In [1]: import numpy as np

In [2]: import numpy.linalg as la

In [3]: np.set_printoptions(suppress=True, linewidth=100)

In [4]: def rnd(a):
   ...:     return np.round(a, 2) + 0
   ...: 

In [5]: mat = np.load("block2.npy")

In [6]: mat
Out[6]: 
array([[ 18,   5,   0,  18,  -9,   1,  16,   2,  -4, -16,  -8,  -1],
       [  5,  10,   5,  -8,   5,   2,  -5,   4,   8,  -4,   4,  -7],
       [  0,   5, -16, -11,   8,   1,   5,  -8,  -1, -15,   0,   5],
       [ 18,  -8, -11,   0,  -7,  16,  -1,  -2,  -8,  -6,   1,   0],
       [ -9,   5,   8,  -7,   8,   2,   9, -16,   3,  -2,  -3, -10],
       [  1,   2,   1,  16,   2,  -4,  14,  -7,  -4,   1,   6,  10],
       [ 16,  -5,   5,  -1,   9,  14, -14,  11,   2,   8,  -6,  -3],
       [  2,   4,  -8,  -2, -16,  -7,  11,  -4,  -4, -10,  -7,   9],
       [ -4,   8,  -1,  -8,   3,  -4,   2,  -4,  14, -10,   3,   4],
       [-16,  -4, -15,  -6,  -2,   1,   8, -10, -10,   0,   9, -15],
       [ -8,   4,   0,   1,  -3,   6,  -6,  -7,   3,   9,   2,   5],
       [ -1,  -7,   5,   0, -10,  10,  -3,   9,   4, -15,   5,   6]])

In [7]: rng = np.random.default_rng(3709)

In [8]: labels = rng.permutation(12)

In [9]: labels
Out[9]: array([ 7,  2,  1,  0,  4,  5,  8,  3,  9, 10,  6, 11])

In [10]: B = mat[labels][:, labels]

In [11]: B
Out[11]: 
array([[ -4,  -8,   4,   2, -16,  -7,  -4,  -2, -10,  -7,  11,   9],
       [ -8, -16,   5,   0,   8,   1,  -1, -11, -15,   0,   5,   5],
       [  4,   5,  10,   5,   5,   2,   8,  -8,  -4,   4,  -5,  -7],
       [  2,   0,   5,  18,  -9,   1,  -4,  18, -16,  -8,  16,  -1],
       [-16,   8,   5,  -9,   8,   2,   3,  -7,  -2,  -3,   9, -10],
       [ -7,   1,   2,   1,   2,  -4,  -4,  16,   1,   6,  14,  10],
       [ -4,  -1,   8,  -4,   3,  -4,  14,  -8, -10,   3,   2,   4],
       [ -2, -11,  -8,  18,  -7,  16,  -8,   0,  -6,   1,  -1,   0],
       [-10, -15,  -4, -16,  -2,   1, -10,  -6,   0,   9,   8, -15],
       [ -7,   0,   4,  -8,  -3,   6,   3,   1,   9,   2,  -6,   5],
       [ 11,   5,  -5,  16,   9,  14,   2,  -1,   8,  -6, -14,  -3],
       [  9,   5,  -7,  -1, -10,  10,   4,   0, -15,   5,  -3,   6]])

In [12]: np.allclose(B, mat)
Out[12]: False

In [13]: rnd(np.sort(np.abs(la.eigvals(B))))
Out[13]: array([ 2.95,  5.42,  7.56, 12.59, 16.71, 19.64, 22.15, 27.67, 33.66, 35.25, 48.8 , 49.07])

In [14]: B = np.array([[0, 2, 1, 2, 0, 2, 2, 1, 1],
    ...:     [0, 1, 1, 1, 1, 0, 0, 0, 2],
    ...:     [0, 1, 0, 1, 1, 2, 2, 0, 1],
    ...:     [2, 2, 2, 0, 1, 0, 0, 2, 1],
    ...:     [1, 2, 0, 2, 2, 1, 0, 1, 1],
    ...:     [2, 2, 1, 2, 0, 0, 0, 0, 2],
    ...:     [2, 2, 2, 1, 2, 0, 1, 0, 0],
    ...:     [2, 1, 1, 1, 0, 0, 2, 2, 0],
    ...:     [2, 0, 2, 1, 0, 2, 0, 2, 1]])

In [15]: J = B + B.T

In [16]: J
Out[16]: 
array([[0, 2, 1, 4, 1, 4, 4, 3, 3],
       [2, 2, 2, 3, 3, 2, 2, 1, 2],
       [1, 2, 0, 3, 1, 3, 4, 1, 3],
       [4, 3, 3, 0, 3, 2, 1, 3, 2],
       [1, 3, 1, 3, 4, 1, 2, 1, 1],
       [4, 2, 3, 2, 1, 0, 0, 0, 4],
       [4, 2, 4, 1, 2, 0, 2, 2, 0],
       [3, 1, 1, 3, 1, 0, 2, 4, 2],
       [3, 2, 3, 2, 1, 4, 0, 2, 2]])

In [17]: rnd(la.eigvalsh(J).min())
Out[17]: np.float64(-7.52)

In [18]: Q, r_ = la.qr(J)

In [19]: np.trace(Q @ Q.T)
Out[19]: np.float64(9.0)

In [20]: rnd(abs(r_[0, 0])), rnd(la.norm(J[:, 0]))
Out[20]: (np.float64(8.49), np.float64(8.49))

In [21]: np.allclose(r_.T @ r_, J.T @ J)
Out[21]: True

In [22]: rnd(Q.T @ Q)
Out[22]: 
array([[1., 0., 0., 0., 0., 0., 0., 0., 0.],
       [0., 1., 0., 0., 0., 0., 0., 0., 0.],
       [0., 0., 1., 0., 0., 0., 0., 0., 0.],
       [0., 0., 0., 1., 0., 0., 0., 0., 0.],
       [0., 0., 0., 0., 1., 0., 0., 0., 0.],
       [0., 0., 0., 0., 0., 1., 0., 0., 0.],
       [0., 0., 0., 0., 0., 0., 1., 0., 0.],
       [0., 0., 0., 0., 0., 0., 0., 1., 0.],
       [0., 0., 0., 0., 0., 0., 0., 0., 1.]])

In [23]: W0 = np.load("mat.npy")

In [24]: rnd(W0)
Out[24]: 
array([[-0.13,  0.02,  0.08, -0.07,  0.31, -0.1 , -0.93, -0.1 ],
       [-0.23, -0.5 ,  0.6 ,  0.01,  0.33,  0.13,  0.22, -0.41],
       [-0.27,  0.27, -0.09,  0.04,  0.64,  0.48,  0.15,  0.43],
       [ 0.27, -0.03, -0.03, -0.53, -0.23,  0.73, -0.13, -0.2 ],
       [-0.2 ,  0.14, -0.55,  0.35,  0.09,  0.15,  0.05, -0.7 ],
       [ 0.1 , -0.75, -0.56, -0.14,  0.22, -0.08, -0.01,  0.19],
       [ 0.8 ,  0.18,  0.05,  0.01,  0.5 , -0.16,  0.1 , -0.2 ],
       [ 0.3 , -0.24,  0.12,  0.76, -0.18,  0.39, -0.21,  0.19]])

In [25]: rnd(la.svd(W0, compute_uv=False))
Out[25]: array([1., 1., 1., 1., 1., 1., 1., 1.])

In [26]: rnd(W0 @ W0.T)
Out[26]: 
array([[1., 0., 0., 0., 0., 0., 0., 0.],
       [0., 1., 0., 0., 0., 0., 0., 0.],
       [0., 0., 1., 0., 0., 0., 0., 0.],
       [0., 0., 0., 1., 0., 0., 0., 0.],
       [0., 0., 0., 0., 1., 0., 0., 0.],
       [0., 0., 0., 0., 0., 1., 0., 0.],
       [0., 0., 0., 0., 0., 0., 1., 0.],
       [0., 0., 0., 0., 0., 0., 0., 1.]])

In [27]: labels = rng.permutation(8)

In [28]: B = W0[:, labels] * rng.choice([-1, 1], 8)

In [29]: rnd(B)
Out[29]: 
array([[-0.1 ,  0.31, -0.02, -0.13,  0.93, -0.07, -0.08, -0.1 ],
       [-0.41,  0.33,  0.5 , -0.23, -0.22,  0.01, -0.6 ,  0.13],
       [ 0.43,  0.64, -0.27, -0.27, -0.15,  0.04,  0.09,  0.48],
       [-0.2 , -0.23,  0.03,  0.27,  0.13, -0.53,  0.03,  0.73],
       [-0.7 ,  0.09, -0.14, -0.2 , -0.05,  0.35,  0.55,  0.15],
       [ 0.19,  0.22,  0.75,  0.1 ,  0.01, -0.14,  0.56, -0.08],
       [-0.2 ,  0.5 , -0.18,  0.8 , -0.1 ,  0.01, -0.05, -0.16],
       [ 0.19, -0.18,  0.24,  0.3 ,  0.21,  0.76, -0.12,  0.39]])

In [30]: left, _, vt = la.svd(W0.T @ B)

In [31]: labels
Out[31]: array([7, 4, 1, 0, 6, 3, 2, 5])

In [32]: rnd(left @ vt)
Out[32]: 
array([[ 0.,  0.,  0.,  1.,  0.,  0.,  0.,  0.],
       [ 0.,  0., -1.,  0.,  0.,  0.,  0.,  0.],
       [ 0.,  0.,  0.,  0.,  0.,  0., -1.,  0.],
       [ 0.,  0.,  0.,  0.,  0.,  1.,  0.,  0.],
       [ 0.,  1.,  0.,  0.,  0.,  0.,  0.,  0.],
       [ 0.,  0.,  0.,  0.,  0.,  0.,  0.,  1.],
       [ 0.,  0.,  0.,  0., -1.,  0.,  0.,  0.],
       [ 1.,  0.,  0.,  0.,  0.,  0.,  0.,  0.]])

In [33]: rnd(la.lstsq(W0, B)[0])
Out[33]: 
array([[ 0.,  0.,  0.,  1.,  0.,  0.,  0.,  0.],
       [ 0.,  0., -1.,  0.,  0.,  0.,  0.,  0.],
       [ 0.,  0.,  0.,  0.,  0.,  0., -1.,  0.],
       [ 0.,  0.,  0.,  0.,  0.,  1.,  0.,  0.],
       [ 0.,  1.,  0.,  0.,  0.,  0.,  0.,  0.],
       [ 0.,  0.,  0.,  0.,  0.,  0.,  0.,  1.],
       [ 0.,  0.,  0.,  0., -1.,  0.,  0.,  0.],
       [ 1.,  0.,  0.,  0.,  0.,  0.,  0.,  0.]])

In [34]: x0 = np.array([0, 2, 0, 5, 0, 0, 5, 1])

In [35]: h1 = np.maximum(B @ x0, 0)

In [36]: np.flatnonzero(h1 > 1e-9)
Out[36]: array([2, 3, 4, 5, 6, 7])

In [37]: m1 = np.load("case16.npy")

In [38]: m1
Out[38]: 
array([[0, 0, 0, 1, 0, 1, 1],
       [0, 0, 1, 1, 1, 1, 0],
       [0, 1, 0, 1, 1, 0, 0],
       [1, 1, 1, 0, 0, 0, 0],
       [0, 1, 1, 0, 0, 1, 1],
       [1, 1, 0, 0, 1, 0, 0],
       [1, 0, 0, 0, 1, 0, 0]])

In [39]: evals, evecs = la.eigh(m1)

In [40]: x0 = np.array([3, 7, 1, 1, 2, 4, 5])

In [41]: np.abs(m1).sum(axis=1).max(), rnd(np.abs(evals).max())
Out[41]: (np.int64(4), np.float64(3.27))

In [42]: rnd(x0 @ m1 @ x0 / (x0 @ x0)), rnd(evals[0]), rnd(evals[-1])
Out[42]: (np.float64(2.04), np.float64(-2.24), np.float64(3.27))

In [43]: x0 = np.array([-1, 0, 3, 2, 2, 1, 2])

In [44]: rhs = m1 @ x0

In [45]: rhs
Out[45]: array([5, 8, 4, 2, 6, 1, 1])

In [46]: rnd(la.solve(m1, rhs + m1[:, 5]))
Out[46]: array([-1.,  0.,  3.,  2.,  2.,  2.,  2.])

In [47]: rnd(la.solve(m1, rhs))
Out[47]: array([-1.,  0.,  3.,  2.,  2.,  1.,  2.])

In [48]: x0 = np.array([1, -1, -1, -1, 1, 2, 1, 0])

In [49]: rnd(np.sort(np.abs(np.degrees(np.angle(la.eigvals(W0))))))
Out[49]: array([  0.  ,  72.04,  72.04,  97.92,  97.92, 130.63, 130.63, 180.  ])

In [50]: rnd(la.norm(x0)), rnd(la.norm(W0 @ x0))
Out[50]: (np.float64(3.16), np.float64(3.16))

In [51]: 8 - la.matrix_rank(W0 - np.eye(8), tol=1e-8)
Out[51]: np.int64(1)

In [52]: [p for p in range(1, 25) if np.allclose(la.matrix_power(W0, p), np.eye(8))]
Out[52]: []

In [53]: rnd(la.inv(W0))
Out[53]: 
array([[-0.13, -0.23, -0.27,  0.27, -0.2 ,  0.1 ,  0.8 ,  0.3 ],
       [ 0.02, -0.5 ,  0.27, -0.03,  0.14, -0.75,  0.18, -0.24],
       [ 0.08,  0.6 , -0.09, -0.03, -0.55, -0.56,  0.05,  0.12],
       [-0.07,  0.01,  0.04, -0.53,  0.35, -0.14,  0.01,  0.76],
       [ 0.31,  0.33,  0.64, -0.23,  0.09,  0.22,  0.5 , -0.18],
       [-0.1 ,  0.13,  0.48,  0.73,  0.15, -0.08, -0.16,  0.39],
       [-0.93,  0.22,  0.15, -0.13,  0.05, -0.01,  0.1 , -0.21],
       [-0.1 , -0.41,  0.43, -0.2 , -0.7 ,  0.19, -0.2 ,  0.19]])

In [54]: rnd(la.eigvalsh(m1).min())
Out[54]: np.float64(-2.24)

In [55]: [round(float(la.det(m1[:i, :i])), 2) + 0 for i in range(1, 8)]
Out[55]: [0.0, 0.0, 0.0, 1.0, -2.0, -4.0, -2.0]

In [56]: B = m1 / la.norm(m1, axis=1, keepdims=True)

In [57]: G = B @ B.T

In [58]: rnd(G)
Out[58]: 
array([[1.  , 0.58, 0.33, 0.  , 0.58, 0.  , 0.  ],
       [0.58, 1.  , 0.58, 0.29, 0.5 , 0.29, 0.35],
       [0.33, 0.58, 1.  , 0.33, 0.29, 0.67, 0.41],
       [0.  , 0.29, 0.33, 1.  , 0.58, 0.67, 0.41],
       [0.58, 0.5 , 0.29, 0.58, 1.  , 0.29, 0.  ],
       [0.  , 0.29, 0.67, 0.67, 0.29, 1.  , 0.82],
       [0.  , 0.35, 0.41, 0.41, 0.  , 0.82, 1.  ]])

In [59]: (G - 2 * np.eye(7)).round(6).argmax(axis=1)
Out[59]: array([1, 0, 5, 5, 0, 6, 5])
